>>> import numpy as np
>>> import numpy.linalg as la
>>> np.set_printoptions(precision=2, suppress=True, linewidth=120, floatmode="fixed")
>>> mat = np.loadtxt("run1.csv", delimiter=",")
>>> print(mat)
[[  2.00  15.00   1.00   3.00]
 [  1.00 -15.00   1.00  -3.00]
 [  1.00 -10.00  -2.00  -2.00]
 [  1.00   0.00   3.00   0.00]
 [  3.00   5.00   3.00   1.00]]
>>> print(np.round(mat @ la.pinv(mat) @ mat, 2) + 0)
[[  2.00  15.00   1.00   3.00]
 [  1.00 -15.00   1.00  -3.00]
 [  1.00 -10.00  -2.00  -2.00]
 [  1.00   0.00   3.00   0.00]
 [  3.00   5.00   3.00   1.00]]
>>> print(la.lstsq(mat[:-1].T, mat[-1])[2])
3
>>> print(np.abs(np.diag(la.qr(mat)[1])) > 1e-9)
[ True  True  True False]
>>> print(np.allclose(mat[:-1].T @ la.lstsq(mat[:-1].T, mat[-1])[0], mat[-1]))
True
>>> U, sv, VT = la.svd(mat)
>>> evecs = VT[:(sv > 1e-8).sum()]
>>> rng = np.random.default_rng(890)
>>> vec = mat[3] + 2 * mat[2] + rng.integers(2) * np.eye(4)[1]
>>> print(vec)
[  3.00 -20.00  -1.00  -4.00]
>>> print(np.allclose(evecs.T @ evecs @ vec, vec))
True
>>> print(la.matrix_rank(np.vstack([mat, vec])))
3
>>> print(np.round(evecs.T @ evecs, 2) + 0)
[[1.00 0.00 0.00 0.00]
 [0.00 0.96 0.00 0.19]
 [0.00 0.00 1.00 0.00]
 [0.00 0.19 0.00 0.04]]
>>> print(round(float(la.norm(vec - evecs.T @ evecs @ vec)), 2))
0.0
>>> print(np.diag(evecs.T @ evecs))
[1.00 0.96 1.00 0.04]
>>> rank = la.matrix_rank(mat)
>>> print(rank)
3
>>> ns = la.svd(mat)[2][rank:].T
>>> print([int(la.matrix_rank(mat[:i])) for i in range(1, len(mat) + 1)])
[1, 2, 3, 3, 3]
>>> print([int(la.matrix_rank(mat[:, :j + 1])) for j in range(4)])
[1, 2, 3, 3]
>>> print(np.allclose(mat @ ns, 0))
True
>>> print(ns.shape)
(4, 1)
>>> def softmax(z):
...     e = np.exp(z - z.max(axis=-1, keepdims=True))
...     return e / e.sum(axis=-1, keepdims=True)
... 
>>> print(softmax(mat[3] + 5))
[0.11 0.04 0.81 0.04]
>>> print(softmax(mat[3]))
[0.11 0.04 0.81 0.04]
>>> print(softmax(mat).sum(axis=1))
[1.00 1.00 1.00 1.00 1.00]
>>> scores = mat @ mat.T / np.sqrt(4)
>>> print(np.round(softmax(scores), 2) + 0)
[[1.00 0.00 0.00 0.00 0.00]
 [0.00 1.00 0.00 0.00 0.00]
 [0.00 1.00 0.00 0.00 0.00]
 [0.02 0.01 0.00 0.26 0.71]
 [1.00 0.00 0.00 0.00 0.00]]
>>> print(np.round(softmax(scores + np.triu(np.full(scores.shape, -np.inf), 1)), 2) + 0)
[[1.00 0.00 0.00 0.00 0.00]
 [0.00 1.00 0.00 0.00 0.00]
 [0.00 1.00 0.00 0.00 0.00]
 [0.07 0.04 0.00 0.88 0.00]
 [1.00 0.00 0.00 0.00 0.00]]
>>> print(softmax(scores)[3] @ mat)
[2.43 3.65 2.93 0.73]
